$ python -q
>>> import numpy as np
>>> import numpy.linalg as la
>>> np.set_printoptions(precision=1, suppress=True, linewidth=160)
>>> data = np.load("m.npy")
>>> print(data)
[[ 0  1  1]
 [ 2 -5 -1]
 [ 5  4 -4]
 [ 2 -5 -1]]
>>> # rows 1 and 3 are equal
>>> C2 = data.T @ data
>>> print(la.matrix_rank(C2))
3
>>> print(C2)
[[ 33   0 -24]
 [  0  67  -5]
 [-24  -5  19]]
>>> print(la.svd(data, compute_uv=False) ** 2)
[67.8 50.5  0.8]
>>> K = np.load("block17.npy")
>>> print(K)
[[ 2  0  0 -1]
 [ 1 -1 -4  0]
 [ 1  2  8  0]
 [ 2 -1 -4 -2]]
>>> r0 = np.array([1, 1])
>>> print(np.array([np.convolve(row, r0, "same") for row in K]))
[[ 2  2  0 -1]
 [ 1  0 -5 -4]
 [ 1  3 10  8]
 [ 2  1 -5 -6]]
>>> print(np.correlate(K[2], K[1], "full"))
[  0  -4  -9 -33  -6   8   0]
>>> print(np.convolve(K[2], r0))
[ 1  3 10  8  0]
>>> rng = np.random.default_rng(80682)
>>> th = np.sort(rng.uniform(-2, 2, 18))
>>> M = np.c_[th, th ** 2, th ** 3] @ np.array([[1, -1, -1], [2, 1, -1], [1, -1, 2]])
>>> print(M.round(1) + 0)
[[ -2.   13.8 -17.7]
 [ -0.9   9.7 -11.4]
 [ -0.2   5.8  -5.6]
 [  0.    2.9  -1.9]
 [  0.    2.8  -1.8]
 [  0.    2.7  -1.6]
 [ -0.1   1.4  -0.4]
 [ -0.1   0.9   0. ]
 [  1.   -0.4  -0.5]
 [  1.1  -0.4  -0.5]
 [  2.1  -0.6  -0.5]
 [  4.7  -1.2   0.3]
 [  4.8  -1.2   0.3]
 [  5.7  -1.4   0.7]
 [ 10.   -2.9   3.5]
 [ 11.5  -3.4   4.6]
 [ 14.6  -4.6   7. ]
 [ 15.9  -5.1   8.1]]
>>> dist = la.norm(M[:, None] - M[None], axis=-1)
>>> print(np.flatnonzero(dist[12] < dist.mean() / 2))
[ 8  9 10 11 12 13]
>>> print((dist + 1e9 * np.eye(18)).round(6).argmin(axis=1))
[ 1  2  3  4  3  4  7  6  9  8  9 12 11 12 15 14 17 16]
>>> print(dist[12])
[24.5 17.  10.5  6.7  6.6  6.5  5.6  5.4  4.   3.9  2.9  0.1  0.   1.   6.3  8.2 12.3 14.1]
>>> print(np.unravel_index(dist.round(6).argmax(), dist.shape))
(np.int64(0), np.int64(17))
>>> C2 = np.cov(M, rowvar=False)
>>> print(np.polyfit(M[:, 2], M[:, 0], 1))
[0.7 4.5]
>>> A = np.loadtxt("run9.csv", delimiter=",")
>>> print(A)
[[ 0.9 -0.4 -0.1]
 [-0.4 -0.9 -0.4]
 [-0.1 -0.4  0.9]]
>>> x = np.array([1, 2, 0])
>>> print(np.abs(la.eigvals(A)))
[1. 1. 1.]
>>> print(3 - la.matrix_rank(A - np.eye(3), tol=1e-8))
2
>>> print(la.inv(A))
[[ 0.9 -0.4 -0.1]
 [-0.4 -0.9 -0.4]
 [-0.1 -0.4  0.9]]
>>> print(np.round(A @ A.T, 1) + 0)
[[1. 0. 0.]
 [0. 1. 0.]
 [0. 0. 1.]]
>>> print(round(A[:, 0] @ A[:, 2], 1))
-0.0
>>> feats = np.load("dump.npy")
>>> print(feats)
[[18.   6.   0. ]
 [ 3.   1.1  0. ]
 [ 6.   2.2  0.1]
 [ 8.9  3.  -0.1]]
>>> Uu, s, Vh = la.svd(feats)
>>> print(np.argmax(s[:-1] / (s[1:] + 1e-6)) + 1)
1
>>> other = Uu[:, :1] @ np.diag(s[:1]) @ Vh[:1]
>>> print(other.round(1) + 0)
[[18.   6.1  0. ]
 [ 3.   1.   0. ]
 [ 6.1  2.   0. ]
 [ 8.9  3.   0. ]]
>>> print(la.matrix_rank(feats, rtol=0.05))
1
>>> print(np.round(np.abs(feats - other).max(), 1))
0.2
>>> x = np.array([-1, -3, 3])
>>> y = feats @ x
>>> print(np.round(la.pinv(feats) @ feats, 1) + 0)
[[1. 0. 0.]
 [0. 1. 0.]
 [0. 0. 1.]]
>>> y = y + 0.3 * rng.normal(size=4)
>>> print(y)
[-36.2  -6.  -12.7 -18.3]
>>> beta, *_ = la.lstsq(feats, y)
>>> print(beta.round())
[-1. -3.  2.]
>>> print(beta)
[-1.  -3.   1.6]
>>> print(np.round(feats.T @ (y - feats @ beta), 1) + 0)
[0. 0. 0.]
>>> print(round(la.norm(y - feats @ beta), 1))
0.4
